>>> import numpy as np
>>> np.set_printoptions(precision=2, suppress=True, linewidth=120)
>>> rnd = lambda a: np.round(a, 2) + 0
>>> A2 = np.array([[0, -7, 2, -7], [-7, -3, 2, -9], [-4, -6, 0, -2], [2, -4, -1, -3]])
>>> data = A2.T @ A2
>>> data
array([[ 69,  37, -16,  65],
       [ 37, 110, -16, 100],
       [-16, -16,   9, -29],
       [ 65, 100, -29, 143]])
>>> # equal to its transpose
>>> w, evecs = np.linalg.eig(data)
>>> rnd(np.sort(np.linalg.eigvals(data.T)))
array([  2.37,  18.45,  48.24, 261.94])
>>> rnd(np.prod(w))
np.float64(553536.0)
>>> print(rnd(data @ evecs[:, 0] - w[0] * evecs[:, 0]))
[0. 0. 0. 0.]
>>> print(rnd(np.sort(np.linalg.eigvals(data @ data))))
[    5.64   340.23  2327.2  68611.93]
>>> rnd(np.sort(np.linalg.eigvals(np.linalg.inv(data))))
array([0.  , 0.02, 0.05, 0.42])
>>> rnd(w)
array([261.94,  48.24,  18.45,   2.37])
>>> w, evecs = np.linalg.eigh(data)
>>> x0 = np.array([1, 2, 2, 2])
>>> print(x0 @ data @ x0)
1901
>>> print(rnd(evecs * np.maximum(w, 0) @ evecs.T))
[[ 69.  37. -16.  65.]
 [ 37. 110. -16. 100.]
 [-16. -16.   9. -29.]
 [ 65. 100. -29. 143.]]
>>> np.abs(data).sum(axis=1).max(), rnd(np.abs(w).max())
(np.int64(337), np.float64(261.94))
>>> x0 = np.ones(4)
>>> for _ in range(5):
...     x0 = data @ x0
...     x0 /= np.linalg.norm(x0)
...     print(round(x0 @ data @ x0, 2))
... 
261.68
261.94
261.94
261.94
261.94
>>> rnd(x0)
array([ 0.36,  0.58, -0.14,  0.72])
>>> rnd(np.linalg.eigvalsh(data)[-1])
np.float64(261.94)
>>> W0 = 3 * np.eye(3) + np.ones((3, 3))
>>> W0
array([[4., 1., 1.],
       [1., 4., 1.],
       [1., 1., 4.]])
>>> # symmetric, so the eigenvalues are real
>>> W0 @ np.ones(3)
array([6., 6., 6.])
>>> W0 @ (-1.0) ** np.arange(3)
array([ 4., -2.,  4.])
>>> np.allclose(W0 @ W0.T, W0.T @ W0)
True
>>> np.fft.fft(W0[0])
array([6.+0.j, 3.+0.j, 3.+0.j])
>>> np.sort(np.abs(np.fft.fft(W0[0]))), rnd(np.sort(np.linalg.svd(W0, compute_uv=False)))
(array([3., 3., 6.]), array([3., 3., 6.]))
>>> L = np.linalg.cholesky(W0)
>>> rnd(L)
array([[2.  , 0.  , 0.  ],
       [0.5 , 1.94, 0.  ],
       [0.5 , 0.39, 1.9 ]])
>>> rnd(L @ L.T)
array([[4., 1., 1.],
       [1., 4., 1.],
       [1., 1., 4.]])
>>> print(np.linalg.eigvalsh(W0).min() > 0)
True
>>> rnd(np.diag(L) ** 2)
array([4.  , 3.75, 3.6 ])
>>> A2 = W0 / np.linalg.norm(W0, axis=1, keepdims=True)
>>> gram = A2 @ A2.T
>>> (gram - 2 * np.eye(3)).round(6).argmax(axis=1)
array([1, 0, 0])
>>> rnd(gram)
array([[1. , 0.5, 0.5],
       [0.5, 1. , 0.5],
       [0.5, 0.5, 1. ]])
>>> rnd(np.linalg.norm(A2, axis=1))
array([1., 1., 1.])
>>> rnd(gram[2])
array([0.5, 0.5, 1. ])
>>> w, evecs = np.linalg.eig(W0)
>>> rnd(w)
array([3., 6., 3.])
>>> rnd(np.sort(np.linalg.eigvals(np.linalg.inv(W0))))
array([0.17, 0.33, 0.33])
>>> rnd(np.sort(np.linalg.eigvals(W0.T)))
array([3., 3., 6.])
>>> print(rnd(np.prod(w)))
54.0
>>> (W0 - W0.T) / 2
array([[0., 0., 0.],
       [0., 0., 0.],
       [0., 0., 0.]])
>>> W0 @ W0
array([[18.,  9.,  9.],
       [ 9., 18.,  9.],
       [ 9.,  9., 18.]])
>>> print(rnd(np.linalg.det(W0)))
54.0
>>> print(np.allclose(W0, W0.T))
True
>>> rnd(np.sort(np.abs(np.linalg.eigvals(W0))))
array([3., 3., 6.])
>>> print(np.trace(W0))
12.0
>>> rnd(np.linalg.matrix_power(W0, 3))
array([[90., 63., 63.],
       [63., 90., 63.],
       [63., 63., 90.]])
>>> mat = np.load("mat.npy")
>>> print(mat)
[[0. 1. 1.]
 [1. 0. 1.]
 [1. 1. 0.]]
>>> # symmetric, so the eigenvalues are real
>>> w, evecs = np.linalg.eigh(mat)
>>> x0 = np.array([1, 1, 0])
>>> x0 @ mat @ x0
np.float64(2.0)
>>> rnd(evecs * np.abs(w) @ evecs.T)
array([[1.33, 0.33, 0.33],
       [0.33, 1.33, 0.33],
       [0.33, 0.33, 1.33]])
>>> rnd(np.linalg.eigvalsh(mat[1:, 1:]))
array([-1.,  1.])
>>> print((np.sign(evecs[:, -1].round(6)) == np.sign(evecs[0, -1].round(6))).astype(int))
[1 1 1]
>>> print(np.abs(mat).sum(axis=1).max(), rnd(np.abs(w).max()))
2.0 2.0
>>> rnd(np.linalg.det(mat))
np.float64(2.0)
>>> print(rnd(np.linalg.matrix_power(mat, 2)))
[[2. 1. 1.]
 [1. 2. 1.]
 [1. 1. 2.]]
>>> print(np.allclose(mat @ mat.T, mat.T @ mat))
True
>>> (mat + mat.T) / 2
array([[0., 1., 1.],
       [1., 0., 1.],
       [1., 1., 0.]])
>>> np.trace(mat)
np.float64(0.0)
>>> A2 = np.array([[1, 1], [1, -1]])
>>> rng = np.random.default_rng(27)
>>> F = np.kron(A2, np.kron(A2, A2))[rng.permutation(8)][:4]
>>> F
array([[ 1, -1,  1, -1,  1, -1,  1, -1],
       [ 1,  1,  1,  1,  1,  1,  1,  1],
       [ 1,  1, -1, -1,  1,  1, -1, -1],
       [ 1, -1, -1,  1, -1,  1,  1, -1]])
>>> x0 = np.array([3, 0, 1, 3, 2, 1, 2, 2])
>>> F @ x0
array([ 2, 14, -2,  4])
>>> np.linalg.norm(F @ x0) <= np.linalg.norm(F, 2) * np.linalg.norm(x0) + 1e-9
np.True_
>>> (F * x0).sum(axis=1)
array([ 2, 14, -2,  4])
>>> A2 = F + rng.integers(-2, 3, (4, 2)) @ rng.integers(-2, 3, (2, 8))
>>> A2
array([[-1,  3, -3,  3, -3, -3, -1, -3],
       [ 2,  5, -5, -1,  1,  0, -2,  4],
       [ 2, -4,  5, -3,  4,  3,  2, -1],
       [ 1, -7,  7,  1,  1,  3,  5, -3]])
>>> rnd(np.linalg.svd(A2 - F, compute_uv=False))
array([17.88,  7.24,  0.  ,  0.  ])
>>> np.linalg.matrix_rank(A2 - F, tol=1e-8)
np.int64(2)
>>> left, s, vt = np.linalg.svd(F, full_matrices=False)
>>> rnd(vt @ vt.T)
array([[1., 0., 0., 0.],
       [0., 1., 0., 0.],
       [0., 0., 1., 0.],
       [0., 0., 0., 1.]])
>>> rnd(left.T @ left)
array([[1., 0., 0., 0.],
       [0., 1., 0., 0.],
       [0., 0., 1., 0.],
       [0., 0., 0., 1.]])
>>> rnd(np.cumsum(s ** 2) / np.sum(s ** 2))
array([0.25, 0.5 , 0.75, 1.  ])
>>> rnd(left.T @ F @ vt.T)
array([[2.83, 0.  , 0.  , 0.  ],
       [0.  , 2.83, 0.  , 0.  ],
       [0.  , 0.  , 2.83, 0.  ],
       [0.  , 0.  , 0.  , 2.83]])
>>> rnd(np.sqrt((s ** 2).sum())), rnd(np.linalg.norm(F))
(np.float64(5.66), np.float64(5.66))
>>> left.shape, s.shape, vt.shape
((4, 4), (4,), (4, 8))
>>> A2 = np.array([[2, 3], [-1, -3], [2, -2], [-3, 3], [-3, 3], [1, -1], [0, 0], [2, 2]])
>>> np.linalg.matrix_rank(np.vstack([F, A2.T]))
np.int64(6)
>>> A2.T @ F.T
array([[ 2,  0, -2,  0],
       [ 3,  5, -1,  5]])
>>> np.einsum("ij->j", F)
array([ 4,  0,  0,  0,  2,  2,  2, -2])
>>> np.einsum("ij,ij->i", F, F)
array([8, 8, 8, 8])
>>> A = np.load("run1.npy")
>>> A
array([[ 0,  4,  1,  0],
       [-4,  0,  0,  1],
       [-1,  0,  0, -1],
       [ 0, -1,  1,  0]])
>>> # skew, so no eigenvalue has a real part
>>> x0 = np.array([-2, 1, -2, -2])
>>> x0 @ A @ x0
np.int64(0)
>>> rnd(np.linalg.eigvals(A).real)
array([0., 0., 0., 0.])
>>> rnd(np.linalg.det(A))
np.float64(25.0)
>>> O = np.linalg.solve(np.eye(4) - A, np.eye(4) + A)
>>> rnd(O @ O.T)
array([[1., 0., 0., 0.],
       [0., 1., 0., 0.],
       [0., 0., 1., 0.],
       [0., 0., 0., 1.]])
>>> A2 = A / np.sqrt((A ** 2).mean(axis=1, keepdims=True))
>>> A - A.mean(axis=1, keepdims=True)
array([[-1.25,  2.75, -0.25, -1.25],
       [-3.25,  0.75,  0.75,  1.75],
       [-0.5 ,  0.5 ,  0.5 , -0.5 ],
       [ 0.  , -1.  ,  1.  ,  0.  ]])
>>> rnd(np.linalg.norm(A2, axis=1))
array([2., 2., 2., 2.])
>>> rnd(A2[1])
array([-1.94,  0.  ,  0.  ,  0.49])
>>> r0, r1 = A[0], A[1]
>>> r0 @ r1
np.int64(0)
>>> p = (r0 @ r1) / (r0 @ r0) * r0
>>> r1 - p
array([-4.,  0.,  0.,  1.])
>>> p
array([0., 0., 0., 0.])
>>> print(np.outer(r0, r1))
[[  0   0   0   0]
 [-16   0   0   4]
 [ -4   0   0   1]
 [  0   0   0   0]]
>>> t3 = np.stack([A, 2 * A, A[::-1]])
>>> np.linalg.matrix_rank(t3)
array([4, 4, 4])
>>> rnd(np.linalg.det(2 * A)), rnd(np.linalg.det(A))
(np.float64(400.0), np.float64(25.0))
>>> rnd(np.poly(A))
array([ 1.,  0., 19.,  0., 25.])
>>> np.einsum("ii->", A)
np.int64(0)
>>> np.einsum("ij,ji->", A, A)
np.int64(-38)
>>> rnd(np.linalg.det(A[::-1]))
np.float64(25.0)
>>> K = np.load("m.npy")
>>> rnd(K)
array([[ 0.92, -0.08, -0.39, -0.04],
       [ 0.07,  0.95, -0.01, -0.31],
       [ 0.07,  0.31,  0.  ,  0.95],
       [ 0.39, -0.03,  0.92, -0.02]])
>>> gram = K.T @ K
>>> np.linalg.matrix_rank(gram)
np.int64(4)
>>> (K @ K.T).shape
(4, 4)
>>> ang = np.radians(120)
>>> R = np.eye(4)
>>> R[2, 2] = R[1, 1] = np.cos(ang)
>>> R[2, 1], R[1, 2] = -np.sin(ang), np.sin(ang)
>>> rnd(R)
array([[ 1.  ,  0.  ,  0.  ,  0.  ],
       [ 0.  , -0.5 ,  0.87,  0.  ],
       [ 0.  , -0.87, -0.5 ,  0.  ],
       [ 0.  ,  0.  ,  0.  ,  1.  ]])
>>> A2 = K @ R.T
>>> rnd(A2)
array([[ 0.92, -0.29,  0.27, -0.04],
       [ 0.07, -0.48, -0.82, -0.31],
       [ 0.07, -0.15, -0.27,  0.95],
       [ 0.39,  0.81, -0.44, -0.02]])
>>> M = np.load("layer6.npy")
>>> M
array([[117,  -1,  -3,  -3],
       [  1, -38,   2,   0],
       [ -3,  -1,  81,   0],
       [ -1,   1,  -2, -40]])
>>> hat = np.triu(np.array([[0, 1, 0, 0], [2, 0, 1, 2], [1, 1, 2, 1], [2, 2, 1, 0]]), 1) + np.eye(4)
>>> A2 = hat @ M @ np.linalg.inv(hat)
>>> np.linalg.matrix_rank(A2)
np.int64(4)
>>> hat @ M - M @ hat
array([[   1., -155.,    3.,    5.],
       [  -5.,    0.,  115.,   -6.],
       [  -1.,    4.,   -1., -119.],
       [   0.,    1.,   -1.,    0.]])
>>> A2 = np.array([[3, 4, -2], [4, 3, -3]])
>>> cent = np.kron(A2, M)
>>> cent
array([[ 351,   -3,   -9,   -9,  468,   -4,  -12,  -12, -234,    2,    6,    6],
       [   3, -114,    6,    0,    4, -152,    8,    0,   -2,   76,   -4,    0],
       [  -9,   -3,  243,    0,  -12,   -4,  324,    0,    6,    2, -162,    0],
       [  -3,    3,   -6, -120,   -4,    4,   -8, -160,    2,   -2,    4,   80],
       [ 468,   -4,  -12,  -12,  351,   -3,   -9,   -9, -351,    3,    9,    9],
       [   4, -152,    8,    0,    3, -114,    6,    0,   -3,  114,   -6,    0],
       [ -12,   -4,  324,    0,   -9,   -3,  243,    0,    9,    3, -243,    0],
       [  -4,    4,   -8, -160,   -3,    3,   -6, -120,    3,   -3,    6,  120]])
>>> np.linalg.matrix_rank(cent)
np.int64(8)
>>> print(rnd(np.linalg.norm(cent, 2)), rnd(np.linalg.norm(A2, 2) * np.linalg.norm(M, 2)))
920.64 920.64
>>> A2 = np.array([[0, -2, 2],
...     [0, -1, -4],
...     [-1, -2, 1],
...     [-3, 1, 1],
...     [5, 4, 3],
...     [-3, -3, -4],
...     [-2, 5, 5],
...     [-1, 4, 1],
...     [3, -4, 5],
...     [-4, -5, -1],
...     [3, 5, 2],
...     [4, -3, 2]])
>>> np.einsum("ik,kj->ji", cent, A2)
array([[ 1756,   132, -1415,   856,   837,  -146, -1560,  1115],
       [ 2024,   216,   275, -1031,  1819,   -76,  -698,  -998],
       [  896,  1034,  1541,  -192,   217,   978,  1072,   -93]])
>>> np.linalg.matrix_rank(np.vstack([cent, A2.T]))
np.int64(11)
>>> np.linalg.matrix_rank(cent @ A2)
np.int64(3)
>>> cent @ A2
array([[ 1756,  2024,   896],
       [  132,   216,  1034],
       [-1415,   275,  1541],
       [  856, -1031,  -192],
       [  837,  1819,   217],
       [ -146,   -76,   978],
       [-1560,  -698,  1072],
       [ 1115,  -998,   -93]])
>>> A2 @ cent
Traceback (most recent call last):
  File "<python-input-147>", line 1, in <module>
    A2 @ cent
    ~~~^~~~~~
ValueError: matmul: Input operand 1 has a mismatch in its core dimension 0, with gufunc signature (n?,k),(k,m?)->(n?,m?) (size 8 is different from 3)
>>> A2.T @ cent.T
array([[ 1756,   132, -1415,   856,   837,  -146, -1560,  1115],
       [ 2024,   216,   275, -1031,  1819,   -76,  -698,  -998],
       [  896,  1034,  1541,  -192,   217,   978,  1072,   -93]])
